% ipython --no-banner

In [1]: import numpy as np

In [2]: np.set_printoptions(suppress=True, linewidth=140)

In [3]: def rnd(a):
   ...:     return np.round(a, 2) + 0
   ...: 

In [4]: J = np.load("out4.npy")

In [5]: print(J)
[[ 0  0 -1]
 [ 3 -3 -2]
 [-2  2 -3]
 [ 1 -1  3]]

In [6]: rank = np.linalg.matrix_rank(J)

In [7]: rank
Out[7]: np.int64(2)

In [8]: null = np.linalg.svd(J)[2][rank:].T

In [9]: rnd(null[:, 0] / null[np.abs(null[:, 0]).round(6).argmax(), 0])
Out[9]: array([1., 1., 0.])

In [10]: [int(np.linalg.matrix_rank(J[:i])) for i in range(1, len(J) + 1)]
Out[10]: [1, 2, 2, 2]

In [11]: print([int(np.linalg.matrix_rank(J[:, :j + 1])) for j in range(3)])
[1, 1, 2]

In [12]: null.shape
Out[12]: (3, 1)

In [13]: print(np.linalg.matrix_rank(J.T @ J), np.linalg.matrix_rank(J @ J.T))
2 2

In [14]: rnd(J @ null)
Out[14]: 
array([[0.],
       [0.],
       [0.],
       [0.]])

In [15]: rnd(null @ null.T)
Out[15]: 
array([[0.5, 0.5, 0. ],
       [0.5, 0.5, 0. ],
       [0. , 0. , 0. ]])

In [16]: print(np.allclose(J @ null, 0))
True

In [17]: print(np.abs(np.diag(np.linalg.qr(J)[1])) > 1e-9)
[ True False  True]

In [18]: rnd(np.trace(np.linalg.pinv(J) @ J))
Out[18]: np.float64(2.0)

In [19]: A = np.array([[1, 0, 0, 0], [3, 1, 0, 0], [-2, -1, 1, 0], [2, -2, -3, 1]])

In [20]: A
Out[20]: 
array([[ 1,  0,  0,  0],
       [ 3,  1,  0,  0],
       [-2, -1,  1,  0],
       [ 2, -2, -3,  1]])

In [21]: B = np.linalg.invert(A)
---------------------------------------------------------------------------
AttributeError                            Traceback (most recent call last)
Cell In[21], line 1
----> 1 B = np.linalg.invert(A)

AttributeError: module 'numpy.linalg' has no attribute 'invert'

In [22]: B = np.linalg.inv(A)

In [23]: rnd(np.linalg.cond(A))
Out[23]: np.float64(63.17)

In [24]: B
Out[24]: 
array([[  1.,   0.,   0.,   0.],
       [ -3.,   1.,  -0.,  -0.],
       [ -1.,   1.,   1.,   0.],
       [-11.,   5.,   3.,   1.]])

In [25]: rnd(np.linalg.slogdet(A)[0])
Out[25]: np.float64(1.0)

In [26]: np.allclose(B, A.T)
Out[26]: False

In [27]: np.einsum("ij,ji->", A, A)
Out[27]: np.int64(4)

In [28]: print(rnd(np.linalg.eigvals(A).sum().real))
4.0

In [29]: np.kron(np.eye(2, dtype=int), A)
Out[29]: 
array([[ 1,  0,  0,  0,  0,  0,  0,  0],
       [ 3,  1,  0,  0,  0,  0,  0,  0],
       [-2, -1,  1,  0,  0,  0,  0,  0],
       [ 2, -2, -3,  1,  0,  0,  0,  0],
       [ 0,  0,  0,  0,  1,  0,  0,  0],
       [ 0,  0,  0,  0,  3,  1,  0,  0],
       [ 0,  0,  0,  0, -2, -1,  1,  0],
       [ 0,  0,  0,  0,  2, -2, -3,  1]])

In [30]: rnd(np.linalg.det(A[::-1]))
Out[30]: np.float64(1.0)

In [31]: f = np.array([0, 1, 2, 1])

In [32]: B = A + np.outer(f, np.eye(4)[1])

In [33]: np.linalg.matrix_rank(np.linalg.inv(B) - np.linalg.inv(A), tol=1e-8)
Out[33]: np.int64(1)

In [34]: Uu, sig, vt = np.linalg.svd(A)

In [35]: rnd(sig)
Out[35]: array([4.87, 3.26, 0.82, 0.08])

In [36]: B = Uu[:, :3] @ np.diag(sig[:3]) @ vt[:3]

In [37]: rnd(np.linalg.norm(A - B) / np.linalg.norm(A))
Out[37]: np.float64(0.01)

In [38]: print(np.linalg.matrix_rank(B))
3

In [39]: O, _ = np.linalg.qr(np.array([[1.0, 1.1, -1.4, -0.4],
    ...:     [1.1, 1.3, -1.8, 0.1],
    ...:     [1.5, -0.7, -1.0, -1.2],
    ...:     [1.0, 1.2, 0.3, 0.7]]))

In [40]: vals = np.array([0, -2, -1, 1])

In [41]: mat = O @ np.diag(vals) @ O.T

In [42]: rnd(mat)
Out[42]: 
array([[ 0.32, -0.89,  0.48, -0.06],
       [-0.89, -0.2 ,  0.65,  0.14],
       [ 0.48,  0.65, -1.17,  0.57],
       [-0.06,  0.14,  0.57, -0.95]])

In [43]: Uu, sig, vt = np.linalg.svd(mat)

In [44]: rnd(sig)
Out[44]: array([2., 1., 1., 0.])

In [45]: np.argmax(sig[:-1] / (sig[1:] + 1e-6)) + 1
Out[45]: np.int64(3)

In [46]: B = Uu[:, :3] @ np.diag(sig[:3]) @ vt[:3]

In [47]: rnd(np.linalg.norm(mat - B) / np.linalg.norm(mat))
Out[47]: np.float64(0.0)

In [48]: t3 = np.stack([mat, 4 * mat, mat[::-1]])

In [49]: rnd(np.einsum("bij,cij->bc", t3, t3))
Out[49]: 
array([[ 6.  , 24.  , -2.1 ],
       [24.  , 96.  , -8.39],
       [-2.1 , -8.39,  6.  ]])

In [50]: print(rnd(np.linalg.norm(t3, axis=(1, 2))))
[2.45 9.8  2.45]

In [51]: np.linalg.matrix_rank(t3)
Out[51]: array([3, 3, 3])

In [52]: rnd(np.linalg.det(t3))
Out[52]: array([0., 0., 0.])

In [53]: rank = np.linalg.matrix_rank(mat)

In [54]: rank
Out[54]: np.int64(3)

In [55]: null = np.linalg.svd(mat)[2][rank:].T

In [56]: rnd(mat @ null)
Out[56]: 
array([[0.],
       [0.],
       [0.],
       [0.]])

In [57]: [int(np.linalg.matrix_rank(mat[:i])) for i in range(1, len(mat) + 1)]
Out[57]: [1, 2, 3, 3]

In [58]: print(rnd(null @ null.T))
[[0.18 0.2  0.27 0.18]
 [0.2  0.22 0.3  0.2 ]
 [0.27 0.3  0.41 0.27]
 [0.18 0.2  0.27 0.18]]

In [59]: rnd(null[:, 0] / null[np.abs(null[:, 0]).round(6).argmax(), 0])
Out[59]: array([0.67, 0.73, 1.  , 0.67])
